$ python -q
>>> import numpy as np
>>> import numpy.linalg as la
>>> np.set_printoptions(precision=2, suppress=True, linewidth=120, sign=" ")
>>> def rd(a):
...     return np.round(a, 2) + 0
... 
>>> W0 = np.loadtxt("arr.csv", delimiter=",")
>>> W0
array([[ 1. ,  0.9, -1.1, -0.5, -0.6,  1. , -1. ,  0.7,  2.2, -1.1, -0.7],
       [-1.3, -1.1,  0.3, -0.5, -1.9,  2.4,  2.4,  0.9,  0.5,  0.8,  0.1],
       [-2. , -0.3,  1.8, -0.1,  0. ,  0.1,  1.2,  0.6, -0.4, -0.3, -0.1],
       [ 0. ,  1.3,  1.4, -1.2, -0.5,  1.3, -0.2,  0.5, -1.5,  0.7,  0.4],
       [ 0. ,  0.3, -0.5,  0.6,  1.3, -2. , -0.3, -1.2,  3.3, -1. , -0.1],
       [-1.3,  1.4, -0.3, -0.7,  0.1, -0.2, -0.6,  0.8, -0.8,  0. ,  0.8],
       [-1.2, -0.2, -0.8, -0.5,  1.1, -0.4, -0.1, -0.2,  1.2,  0.5,  2. ],
       [-0.8,  0.4, -0.2, -1.1, -0.5,  2.8,  0.5,  0.1,  0.4,  0.6, -0.2],
       [-0.4, -0.2, -0.1, -0.2, -1.9, -2.1,  0.5,  0.9,  0.7, -0.3, -0.5],
       [ 1. ,  0.9, -0.2, -0.6,  0.3, -2.9,  0.5,  0.3, -1.4,  1. , -2.2],
       [-2. , -0.5,  1. ,  0.6,  0.6,  0.2,  0.2,  0.9, -0.4, -0.1, -1.1]])
>>> np.allclose(W0 @ W0.T, W0.T @ W0)
False
>>> rd((W0 + W0.T) / 2)
array([[ 1.  , -0.2 , -1.55, -0.25, -0.3 , -0.15, -1.1 , -0.05,  0.9 , -0.05, -1.35],
       [-0.2 , -1.1 ,  0.  ,  0.4 , -0.8 ,  1.9 ,  1.1 ,  0.65,  0.15,  0.85, -0.2 ],
       [-1.55,  0.  ,  1.8 ,  0.65, -0.25, -0.1 ,  0.2 ,  0.2 , -0.25, -0.25,  0.45],
       [-0.25,  0.4 ,  0.65, -1.2 ,  0.05,  0.3 , -0.35, -0.3 , -0.85,  0.05,  0.5 ],
       [-0.3 , -0.8 , -0.25,  0.05,  1.3 , -0.95,  0.4 , -0.85,  0.7 , -0.35,  0.25],
       [-0.15,  1.9 , -0.1 ,  0.3 , -0.95, -0.2 , -0.5 ,  1.8 , -1.45, -1.45,  0.5 ],
       [-1.1 ,  1.1 ,  0.2 , -0.35,  0.4 , -0.5 , -0.1 ,  0.15,  0.85,  0.5 ,  1.1 ],
       [-0.05,  0.65,  0.2 , -0.3 , -0.85,  1.8 ,  0.15,  0.1 ,  0.65,  0.45,  0.35],
       [ 0.9 ,  0.15, -0.25, -0.85,  0.7 , -1.45,  0.85,  0.65,  0.7 , -0.85, -0.45],
       [-0.05,  0.85, -0.25,  0.05, -0.35, -1.45,  0.5 ,  0.45, -0.85,  1.  , -1.15],
       [-1.35, -0.2 ,  0.45,  0.5 ,  0.25,  0.5 ,  1.1 ,  0.35, -0.45, -1.15, -1.1 ]])
>>> rd((W0 - W0.T) / 2)
array([[ 0.  ,  1.1 ,  0.45, -0.25, -0.3 ,  1.15,  0.1 ,  0.75,  1.3 , -1.05,  0.65],
       [-1.1 ,  0.  ,  0.3 , -0.9 , -1.1 ,  0.5 ,  1.3 ,  0.25,  0.35, -0.05,  0.3 ],
       [-0.45, -0.3 ,  0.  , -0.75,  0.25,  0.2 ,  1.  ,  0.4 , -0.15, -0.05, -0.55],
       [ 0.25,  0.9 ,  0.75,  0.  , -0.55,  1.  ,  0.15,  0.8 , -0.65,  0.65, -0.1 ],
       [ 0.3 ,  1.1 , -0.25,  0.55,  0.  , -1.05, -0.7 , -0.35,  2.6 , -0.65, -0.35],
       [-1.15, -0.5 , -0.2 , -1.  ,  1.05,  0.  , -0.1 , -1.  ,  0.65,  1.45,  0.3 ],
       [-0.1 , -1.3 , -1.  , -0.15,  0.7 ,  0.1 ,  0.  , -0.35,  0.35,  0.  ,  0.9 ],
       [-0.75, -0.25, -0.4 , -0.8 ,  0.35,  1.  ,  0.35,  0.  , -0.25,  0.15, -0.55],
       [-1.3 , -0.35,  0.15,  0.65, -2.6 , -0.65, -0.35,  0.25,  0.  ,  0.55, -0.05],
       [ 1.05,  0.05,  0.05, -0.65,  0.65, -1.45,  0.  , -0.15, -0.55,  0.  , -1.05],
       [-0.65, -0.3 ,  0.55,  0.1 ,  0.35, -0.3 , -0.9 ,  0.55,  0.05,  1.05,  0.  ]])
>>> np.allclose(W0, W0.T)
False
